% ipython --no-banner

In [1]: import numpy as np

In [2]: np.set_printoptions(precision=2, suppress=True, linewidth=140)

In [3]: K = np.array([[-0.9, -2.0, 2.0, -2.0, 2.0, -1.0, 2.0, 2.0],
   ...:     [2.0, 0.1, -1.0, -1.0, 2.0, 1.0, 0.0, 1.0],
   ...:     [0.0, 2.0, 1.1, -2.0, 2.0, 0.0, -1.0, 0.0],
   ...:     [-2.0, -2.0, -2.0, -1.9, -1.0, 0.0, 0.0, -2.0],
   ...:     [0.0, 0.0, 1.0, 1.0, -0.9, 0.0, 2.0, -1.0],
   ...:     [0.0, 2.0, 1.0, -1.0, -2.0, -0.9, 0.0, 2.0],
   ...:     [-2.0, -2.0, -2.0, 1.0, 0.0, 1.0, 1.1, -2.0],
   ...:     [-1.0, -2.0, 2.0, -2.0, 2.0, -1.0, 2.0, 2.1]])

In [4]: left, s, Vt = np.linalg.svd(K, full_matrices=False)

In [5]: np.abs(Vt[0])
Out[5]: array([0.02, 0.08, 0.49, 0.43, 0.42, 0.2 , 0.23, 0.54])

In [6]: np.abs(left[:, 0]).round(6).argmax()
Out[6]: np.int64(7)

In [7]: np.round(s / s[0], 2) + 0
Out[7]: array([1.  , 0.86, 0.58, 0.49, 0.33, 0.22, 0.15, 0.  ])

In [8]: np.cumsum(s ** 2) / np.sum(s ** 2)
Out[8]: array([0.4 , 0.7 , 0.83, 0.93, 0.97, 0.99, 1.  , 1.  ])

In [9]: s
Out[9]: array([7.52, 6.47, 4.34, 3.65, 2.48, 1.68, 1.16, 0.01])

In [10]: rng = np.random.default_rng(95)

In [11]: lab = rng.permutation(8)

In [12]: A2 = K[:, lab] * rng.choice([-1, 1], 8)

In [13]: A2
Out[13]: 
array([[ 0.9,  2. ,  1. , -2. ,  2. ,  2. ,  2. , -2. ],
       [-2. ,  1. , -1. ,  1. , -0.1,  0. ,  2. , -1. ],
       [-0. ,  2. , -0. , -1.1, -2. , -1. ,  2. , -0. ],
       [ 2. ,  1.9, -0. ,  2. ,  2. ,  0. , -1. ,  2. ],
       [-0. , -1. , -0. , -1. , -0. ,  2. , -0.9,  1. ],
       [-0. ,  1. ,  0.9, -1. , -2. ,  0. , -2. , -2. ],
       [ 2. , -1. , -1. ,  2. ,  2. ,  1.1,  0. ,  2. ],
       [ 1. ,  2. ,  1. , -2. ,  2. ,  2. ,  2. , -2.1]])

In [14]: left, _, Vt = np.linalg.svd(K.T @ A2)

In [15]: np.round(np.linalg.lstsq(K, A2)[0], 2) + 0
Out[15]: 
array([[-1.,  0.,  0.,  0.,  0.,  0.,  0.,  0.],
       [ 0.,  0.,  0.,  0., -1.,  0.,  0.,  0.],
       [ 0.,  0.,  0., -1.,  0.,  0.,  0.,  0.],
       [ 0., -1.,  0.,  0.,  0.,  0.,  0.,  0.],
       [ 0.,  0.,  0.,  0.,  0.,  0.,  1.,  0.],
       [ 0.,  0., -1.,  0.,  0.,  0.,  0.,  0.],
       [ 0.,  0.,  0.,  0.,  0.,  1.,  0.,  0.],
       [ 0.,  0.,  0.,  0.,  0.,  0.,  0., -1.]])

In [16]: lab
Out[16]: array([0, 3, 5, 2, 1, 6, 4, 7])

In [17]: np.round(left @ Vt, 2) + 0
Out[17]: 
array([[-1.,  0.,  0.,  0.,  0.,  0.,  0.,  0.],
       [ 0.,  0.,  0.,  0., -1.,  0.,  0.,  0.],
       [ 0.,  0.,  0., -1.,  0.,  0.,  0.,  0.],
       [ 0., -1.,  0.,  0.,  0.,  0.,  0.,  0.],
       [ 0.,  0.,  0.,  0.,  0.,  0.,  1.,  0.],
       [ 0.,  0., -1.,  0.,  0.,  0.,  0.,  0.],
       [ 0.,  0.,  0.,  0.,  0.,  1.,  0.,  0.],
       [ 0.,  0.,  0.,  0.,  0.,  0.,  0., -1.]])

In [18]: r0, v = A2[0], A2[5]

In [19]: np.round(r0 @ r0, 2)
Out[19]: np.float64(25.81)

In [20]: round(r0 @ v, 2)
Out[20]: np.float64(0.9)

In [21]: p = (r0 @ v) / (r0 @ r0) * r0

In [22]: round((v - p) @ r0, 2)
Out[22]: np.float64(-0.0)

In [23]: p
Out[23]: array([ 0.03,  0.07,  0.03, -0.07,  0.07,  0.07,  0.07, -0.07])

In [24]: np.outer(r0, v)
Out[24]: 
array([[-0.  ,  0.9 ,  0.81, -0.9 , -1.8 ,  0.  , -1.8 , -1.8 ],
       [-0.  ,  2.  ,  1.8 , -2.  , -4.  ,  0.  , -4.  , -4.  ],
       [-0.  ,  1.  ,  0.9 , -1.  , -2.  ,  0.  , -2.  , -2.  ],
       [ 0.  , -2.  , -1.8 ,  2.  ,  4.  , -0.  ,  4.  ,  4.  ],
       [-0.  ,  2.  ,  1.8 , -2.  , -4.  ,  0.  , -4.  , -4.  ],
       [-0.  ,  2.  ,  1.8 , -2.  , -4.  ,  0.  , -4.  , -4.  ],
       [-0.  ,  2.  ,  1.8 , -2.  , -4.  ,  0.  , -4.  , -4.  ],
       [ 0.  , -2.  , -1.8 ,  2.  ,  4.  , -0.  ,  4.  ,  4.  ]])

In [25]: v - p
Out[25]: array([-0.03,  0.93,  0.87, -0.93, -2.07, -0.07, -2.07, -1.93])

In [26]: W0 = np.load("test3.npy")

In [27]: W0
Out[27]: 
array([[ 0.76,  0.08,  0.08, -0.08,  0.08,  0.24, -0.4 , -0.4 , -0.08,  0.08, -0.08],
       [ 0.08,  0.97, -0.03,  0.03, -0.03, -0.08,  0.13,  0.13,  0.03, -0.03,  0.03],
       [ 0.08, -0.03,  0.97,  0.03, -0.03, -0.08,  0.13,  0.13,  0.03, -0.03,  0.03],
       [-0.08,  0.03,  0.03,  0.97,  0.03,  0.08, -0.13, -0.13, -0.03,  0.03, -0.03],
       [ 0.08, -0.03, -0.03,  0.03,  0.97, -0.08,  0.13,  0.13,  0.03, -0.03,  0.03],
       [ 0.24, -0.08, -0.08,  0.08, -0.08,  0.76,  0.4 ,  0.4 ,  0.08, -0.08,  0.08],
       [-0.4 ,  0.13,  0.13, -0.13,  0.13,  0.4 ,  0.33, -0.67, -0.13,  0.13, -0.13],
       [-0.4 ,  0.13,  0.13, -0.13,  0.13,  0.4 , -0.67,  0.33, -0.13,  0.13, -0.13],
       [-0.08,  0.03,  0.03, -0.03,  0.03,  0.08, -0.13, -0.13,  0.97,  0.03, -0.03],
       [ 0.08, -0.03, -0.03,  0.03, -0.03, -0.08,  0.13,  0.13,  0.03,  0.97,  0.03],
       [-0.08,  0.03,  0.03, -0.03,  0.03,  0.08, -0.13, -0.13, -0.03,  0.03,  0.97]])

In [28]: r0 = np.array([9, -6, 3])

In [29]: np.polyval(r0, K[4])
Out[29]: array([ 3.  ,  3.  ,  6.  ,  6.  , 15.69,  3.  , 27.  , 18.  ])

In [30]: (K + K.T) / 2
Out[30]: 
array([[-0.9,  0. ,  1. , -2. ,  1. , -0.5,  0. ,  0.5],
       [ 0. ,  0.1,  0.5, -1.5,  1. ,  1.5, -1. , -0.5],
       [ 1. ,  0.5,  1.1, -2. ,  1.5,  0.5, -1.5,  1. ],
       [-2. , -1.5, -2. , -1.9,  0. , -0.5,  0.5, -2. ],
       [ 1. ,  1. ,  1.5,  0. , -0.9, -1. ,  1. ,  0.5],
       [-0.5,  1.5,  0.5, -0.5, -1. , -0.9,  0.5,  0.5],
       [ 0. , -1. , -1.5,  0.5,  1. ,  0.5,  1.1,  0. ],
       [ 0.5, -0.5,  1. , -2. ,  0.5,  0.5,  0. ,  2.1]])

In [31]: round(float(np.linalg.det(K)), 2)
Out[31]: -34.3

In [32]: np.round(np.abs(np.linalg.eigvals(K)).max(), 2)
Out[32]: np.float64(4.5)

In [33]: np.allclose(K, K.T)
Out[33]: False

In [34]: np.sort(np.abs(np.linalg.eigvals(K)))
Out[34]: array([0.1 , 0.31, 2.36, 2.67, 2.67, 3.81, 3.81, 4.5 ])

In [35]: arr = np.load("run11.npy")

In [36]: arr
Out[36]: 
array([[0, 0, 0, 0, 0, 1, 0, 0, 0, 1, 0],
       [0, 0, 0, 0, 0, 0, 0, 1, 1, 0, 0],
       [0, 0, 0, 1, 1, 0, 0, 0, 0, 0, 0],
       [0, 0, 1, 0, 0, 0, 0, 0, 0, 0, 1],
       [0, 0, 1, 0, 0, 1, 0, 0, 0, 0, 0],
       [1, 0, 0, 0, 1, 0, 0, 0, 0, 1, 0],
       [0, 0, 0, 0, 0, 0, 0, 0, 0, 0, 0],
       [0, 1, 0, 0, 0, 0, 0, 0, 1, 0, 0],
       [0, 1, 0, 0, 0, 0, 0, 1, 0, 0, 0],
       [1, 0, 0, 0, 0, 1, 0, 0, 0, 0, 0],
       [0, 0, 0, 1, 0, 0, 0, 0, 0, 0, 0]])

In [37]: np.trace(arr @ arr @ arr) // 6
Out[37]: np.int64(2)

In [38]: low = np.diag(arr.sum(axis=1)) - arr

In [39]: np.round(np.linalg.eigvalsh(low), 2) + 0
Out[39]: array([0.  , 0.  , 0.  , 0.23, 1.  , 2.19, 3.  , 3.  , 3.  , 3.36, 4.23])

In [40]: (np.linalg.eigvalsh(low) < 1e-8).sum()
Out[40]: np.int64(3)

In [41]: low
Out[41]: 
array([[ 2,  0,  0,  0,  0, -1,  0,  0,  0, -1,  0],
       [ 0,  2,  0,  0,  0,  0,  0, -1, -1,  0,  0],
       [ 0,  0,  2, -1, -1,  0,  0,  0,  0,  0,  0],
       [ 0,  0, -1,  2,  0,  0,  0,  0,  0,  0, -1],
       [ 0,  0, -1,  0,  2, -1,  0,  0,  0,  0,  0],
       [-1,  0,  0,  0, -1,  3,  0,  0,  0, -1,  0],
       [ 0,  0,  0,  0,  0,  0,  0,  0,  0,  0,  0],
       [ 0, -1,  0,  0,  0,  0,  0,  2, -1,  0,  0],
       [ 0, -1,  0,  0,  0,  0,  0, -1,  2,  0,  0],
       [-1,  0,  0,  0,  0, -1,  0,  0,  0,  2,  0],
       [ 0,  0,  0, -1,  0,  0,  0,  0,  0,  0,  1]])

In [42]: round(np.linalg.det(low[1:, 1:]))
Out[42]: 0

In [43]: round(np.linalg.eigvalsh(arr).min(), 2)
Out[43]: np.float64(-1.83)

In [44]: np.round(np.linalg.norm(arr, "nuc"), 2)
Out[44]: np.float64(12.94)

In [45]: np.round(np.linalg.norm(arr[9], 1), 2), round(float(np.linalg.norm(arr[9], np.inf)), 2)
Out[45]: (np.float64(2.0), 1.0)

In [46]: np.round(np.linalg.norm(arr[9] - arr[4]), 2)
Out[46]: np.float64(1.41)

In [47]: np.linalg.norm(arr, axis=0)
Out[47]: array([1.41, 1.41, 1.41, 1.41, 1.41, 1.73, 0.  , 1.41, 1.41, 1.41, 1.  ])

In [48]: np.linalg.norm(arr, axis=1)
Out[48]: array([1.41, 1.41, 1.41, 1.41, 1.41, 1.73, 0.  , 1.41, 1.41, 1.41, 1.  ])

In [49]: left, s, Vt = np.linalg.svd(arr)

In [50]: np.argmax(s[:-1] / (s[1:] + 1e-6)) + 1
Out[50]: np.int64(10)

In [51]: A2 = left[:, :10] @ np.diag(s[:10]) @ Vt[:10]

In [52]: round(np.abs(arr - A2).max(), 2)
Out[52]: np.float64(0.0)

In [53]: M = np.load("mat.npy")

In [54]: M
Out[54]: 
array([[ -5.37, -12.53, -12.53, -10.75, -14.46,  -3.45,  -9.09,  -3.85, -16.25, -14.46, -10.75],
       [ -4.27,  -9.94,  -9.94,  -8.54, -11.72,  -2.49,  -7.45,  -3.57, -13.12, -11.72,  -8.54],
       [ -3.45,  -7.99,  -7.99,  -6.9 ,  -9.65,  -1.8 ,  -6.19,  -3.31, -10.73,  -9.65,  -6.9 ],
       [ -3.24,  -7.48,  -7.48,  -6.47,  -9.09,  -1.62,  -5.86,  -3.24, -10.09,  -9.09,  -6.47],
       [ -2.97,  -6.83,  -6.83,  -5.94,  -8.4 ,  -1.4 ,  -5.43,  -3.14,  -9.3 ,  -8.4 ,  -5.94],
       [ -2.07,  -4.65,  -4.65,  -4.14,  -6.02,  -0.7 ,  -3.95,  -2.74,  -6.53,  -6.02,  -4.14],
       [ -1.48,  -3.2 ,  -3.2 ,  -2.96,  -4.4 ,  -0.28,  -2.92,  -2.4 ,  -4.63,  -4.4 ,  -2.96],
       [ -1.29,  -2.71,  -2.71,  -2.57,  -3.84,  -0.16,  -2.55,  -2.25,  -3.98,  -3.84,  -2.57],
       [ -1.26,  -2.65,  -2.65,  -2.52,  -3.77,  -0.14,  -2.51,  -2.23,  -3.9 ,  -3.77,  -2.52],
       [ -1.23,  -2.58,  -2.58,  -2.47,  -3.69,  -0.13,  -2.45,  -2.21,  -3.8 ,  -3.69,  -2.47],
       [ -0.97,  -1.92,  -1.92,  -1.94,  -2.91,   0.02,  -1.94,  -1.97,  -2.89,  -2.91,  -1.94],
       [ -0.96,  -1.9 ,  -1.9 ,  -1.92,  -2.88,   0.02,  -1.92,  -1.96,  -2.86,  -2.88,  -1.92],
       [ -0.67,  -1.17,  -1.17,  -1.33,  -1.97,   0.13,  -1.3 ,  -1.59,  -1.81,  -1.97,  -1.33],
       [ -0.67,  -1.17,  -1.17,  -1.33,  -1.96,   0.13,  -1.3 ,  -1.59,  -1.8 ,  -1.96,  -1.33],
       [ -0.56,  -0.92,  -0.92,  -1.12,  -1.62,   0.15,  -1.06,  -1.42,  -1.42,  -1.62,  -1.12],
       [ -0.44,  -0.63,  -0.63,  -0.87,  -1.21,   0.14,  -0.77,  -1.16,  -0.96,  -1.21,  -0.87],
       [ -0.42,  -0.59,  -0.59,  -0.84,  -1.15,   0.14,  -0.73,  -1.12,  -0.91,  -1.15,  -0.84],
       [ -0.34,  -0.43,  -0.43,  -0.67,  -0.87,   0.11,  -0.54,  -0.89,  -0.63,  -0.87,  -0.67],
       [ -0.01,  -0.01,  -0.01,  -0.02,  -0.02,   0.  ,  -0.01,  -0.02,  -0.01,  -0.02,  -0.02],
       [  0.  ,   0.  ,   0.  ,   0.01,   0.01,   0.  ,   0.  ,   0.01,   0.  ,   0.01,   0.01],
       [  0.05,   0.05,   0.05,   0.1 ,   0.1 ,   0.  ,   0.05,   0.09,   0.05,   0.1 ,   0.1 ],
       [  0.09,   0.09,   0.09,   0.18,   0.17,   0.01,   0.08,   0.16,   0.08,   0.17,   0.18],
       [  0.22,   0.23,   0.23,   0.45,   0.41,   0.04,   0.19,   0.37,   0.2 ,   0.41,   0.45],
       [  0.71,   0.8 ,   0.8 ,   1.43,   1.24,   0.28,   0.52,   0.88,   0.61,   1.24,   1.43],
       [  0.81,   0.92,   0.92,   1.63,   1.4 ,   0.34,   0.59,   0.95,   0.69,   1.4 ,   1.63],
       [  1.01,   1.18,   1.18,   2.02,   1.72,   0.46,   0.71,   1.09,   0.88,   1.72,   2.02],
       [  1.57,   1.92,   1.92,   3.14,   2.63,   0.86,   1.07,   1.42,   1.42,   2.63,   3.14],
       [  2.46,   3.21,   3.21,   4.93,   4.11,   1.56,   1.65,   1.81,   2.39,   4.11,   4.93],
       [  2.74,   3.61,   3.61,   5.48,   4.57,   1.78,   1.83,   1.91,   2.7 ,   4.57,   5.48],
       [  3.12,   4.18,   4.18,   6.24,   5.2 ,   2.1 ,   2.08,   2.04,   3.14,   5.2 ,   6.24],
       [  6.18,   8.97,   8.97,  12.37,  10.38,   4.77,   4.2 ,   2.82,   6.99,  10.38,  12.37],
       [  6.41,   9.35,   9.35,  12.83,  10.78,   4.98,   4.36,   2.86,   7.3 ,  10.78,  12.83],
       [  7.32,  10.82,  10.82,  14.65,  12.34,   5.8 ,   5.02,   3.04,   8.52,  12.34,  14.65],
       [  7.77,  11.55,  11.55,  15.53,  13.1 ,   6.21,   5.34,   3.12,   9.12,  13.1 ,  15.53],
       [ 10.25,  15.67,  15.67,  20.51,  17.42,   8.5 ,   7.17,   3.51,  12.58,  17.42,  20.51],
       [ 10.96,  16.85,  16.85,  21.91,  18.65,   9.15,   7.7 ,   3.61,  13.59,  18.65,  21.91],
       [ 13.72,  21.52,  21.52,  27.43,  23.5 ,  11.73,   9.78,   3.97,  17.58,  23.5 ,  27.43]])

In [55]: # rank 8

In [56]: C2 = np.cov(M, rowvar=False)

In [57]: round(np.corrcoef(M[:, 3], M[:, 5])[0, 1], 2)
Out[57]: np.float64(0.99)

In [58]: M.std(axis=0)
Out[58]: array([4.27, 7.16, 7.16, 8.55, 8.24, 3.25, 4.04, 2.3 , 7.  , 8.24, 8.55])

In [59]: np.round(np.linalg.eigvalsh(C2)[::-1], 2) + 0
Out[59]: array([492.2 ,   4.41,   0.86,   0.  ,   0.  ,   0.  ,   0.  ,   0.  ,   0.  ,   0.  ,   0.  ])
